% python3 -q
>>> import numpy as np
>>> import numpy.linalg as la
>>> np.set_printoptions(suppress=True, linewidth=140)
>>> mat = np.load("m.npy")
>>> mat
array([[ 3., -2.,  2.,  2., -2.,  1.,  2.,  0.,  0.,  0.,  0.],
       [ 3., -2.,  0.,  1., -1.,  1.,  1.,  0.,  0.,  0.,  0.],
       [ 2.,  1., -3., -3., -1., -2., -1.,  0.,  0.,  0.,  0.],
       [-1.,  2., -3., -3., -2., -2.,  0.,  0.,  0.,  0.,  0.],
       [ 0.,  2., -2., -3.,  1.,  1.,  3.,  0.,  0.,  0.,  0.],
       [-3., -1., -1., -2., -1., -2., -1.,  0.,  0.,  0.,  0.],
       [-3.,  0., -3.,  0., -2.,  0., -3.,  0.,  0.,  0.,  0.],
       [ 0.,  0.,  0.,  0.,  0.,  0.,  0.,  9.,  9.,  6.,  3.],
       [ 0.,  0.,  0.,  0.,  0.,  0.,  0.,  8.,  1.,  6.,  2.],
       [ 0.,  0.,  0.,  0.,  0.,  0.,  0.,  7.,  4.,  5.,  7.],
       [ 0.,  0.,  0.,  0.,  0.,  0.,  0.,  4.,  8.,  3.,  1.]])
>>> u = np.array([1, -1, -2])
>>> np.polyval(u, mat[6])
array([10., -2., 10., -2.,  4., -2., 10., -2., -2., -2., -2.])
>>> np.correlate(mat[6], mat[1], "full")
array([  0.,   0.,   0.,   0.,  -3.,  -3.,   0.,  -6.,   1.,   1., -10.,   1.,  -6.,   1.,  -6.,   6.,  -9.,   0.,   0.,   0.,   0.])
>>> feats = np.load("test16.npy")
>>> feats
array([[  2,   4,  -3,  -2],
       [  4, -18,  -2,  -5],
       [ -3,  -2,   4,   2],
       [ -2,  -5,   2,   8]])
>>> u, v = feats[3], feats[0]
>>> u @ u
np.int64(97)
>>> pr = (u @ v) / (u @ u) * u
>>> la.matrix_rank(np.outer(u, v))
np.int64(1)
>>> round(float(la.norm(u + v) ** 2 + la.norm(u - v) ** 2), 2)
260.0
>>> np.round(v - pr, 2)
array([ 1.05,  1.63, -2.05,  1.79])
>>> ev, V = la.eig(feats)
>>> np.round(np.sort(la.eigvals(feats.T)), 2)
array([-19.58,  -0.04,   4.16,  11.46])
>>> np.round(feats @ V[:, 0] - ev[0] * V[:, 0], 2) + 0
array([0., 0., 0., 0.])
>>> A = np.load("arr.npy")
>>> A
array([[-1,  0,  1,  2],
       [ 3,  4,  5,  6],
       [ 7,  8,  9, 10],
       [11, 12, 13, 14],
       [15, 16, 17, 18],
       [19, 20, 21, 22],
       [23, 24, 25, 26],
       [27, 28, 29, 30],
       [31, 32, 33, 34],
       [35, 36, 37, 38],
       [39, 40, 41, 42],
       [43, 44, 45, 46]])
>>> # looks like rank 2
>>> basis = A[[6, 3]].astype(float)
>>> for _ in range(7):
...     z = la.norm(A[:, None] - basis, axis=-1).argmin(axis=1)
...     basis = np.array([A[z == j].mean(axis=0) for j in range(2)])
... 
>>> z
array([1, 1, 1, 1, 1, 0, 0, 0, 0, 0, 0, 0])
>>> basis
array([[31., 32., 33., 34.],
       [ 7.,  8.,  9., 10.]])
>>> np.abs(basis[1] - basis[0]).argmax()
np.int64(0)
>>> J = np.load("data.npy")
>>> J
array([[2.1, 4. , 0. , 5. , 1. , 1. , 0. , 5. ],
       [0. , 1.1, 5. , 2. , 0. , 3. , 1. , 3. ],
       [1. , 5. , 0.1, 5. , 2. , 1. , 2. , 2. ],
       [4. , 3. , 1. , 2.1, 5. , 3. , 5. , 5. ],
       [4. , 3. , 0. , 3. , 1.1, 1. , 1. , 3. ],
       [3. , 0. , 3. , 1. , 4. , 1.1, 0. , 0. ],
       [0. , 2. , 3. , 2. , 2. , 3. , 5.1, 2. ],
       [2. , 4. , 0. , 5. , 1. , 1. , 0. , 5.1]])
>>> C2 = J.T @ J
>>> (J @ J.T).shape
(8, 8)
>>> np.allclose(C2, C2.T)
True
>>> np.round(la.eigvalsh(C2)[::-1], 2) + 0
array([377.04,  66.95,  33.25,  23.18,  11.89,   2.94,   0.23,   0.  ])
>>> dist = la.norm(A[:, None] - A[None], axis=-1)
>>> np.flatnonzero(dist[9] < dist.mean() / 2)
array([ 8,  9, 10])
>>> (dist + 1e9 * np.eye(12)).round(6).argmin(axis=1)
array([ 1,  0,  1,  2,  3,  4,  5,  6,  7,  8,  9, 10])
>>> np.round(la.norm(A - A.mean(axis=0), axis=1), 2)
array([44., 36., 28., 20., 12.,  4.,  4., 12., 20., 28., 36., 44.])
>>> dist[9]
array([72., 64., 56., 48., 40., 32., 24., 16.,  8.,  0.,  8., 16.])
>>> dist.mean(axis=1).argmax()
np.int64(0)
>>> la.matrix_rank(dist ** 2)
np.int64(3)
>>> np.round(la.norm(A, axis=1), 2)
array([ 2.45,  9.27, 17.15, 25.1 , 33.08, 41.06, 49.05, 57.04, 65.04, 73.03, 81.03, 89.03])
>>> W0 = np.load("a.npy")
>>> W0
array([[ 1,  0,  2,  1,  2],
       [ 0, 42,  2,  0,  0],
       [ 1,  0,  1,  2,  1],
       [ 0,  0,  0, 42,  0],
       [ 1,  0,  0,  0, 41]])
>>> rng = np.random.default_rng(450)
>>> z = rng.permutation(11)
>>> z
array([ 9,  2,  8,  5,  6,  0,  7,  1, 10,  4,  3])
>>> out = mat[z][:, z]
>>> np.round(np.sort(np.abs(la.eigvals(out))), 2)
array([ 0.52,  0.65,  1.4 ,  3.15,  3.89,  3.99,  3.99,  4.18,  4.18,  7.85, 21.74])
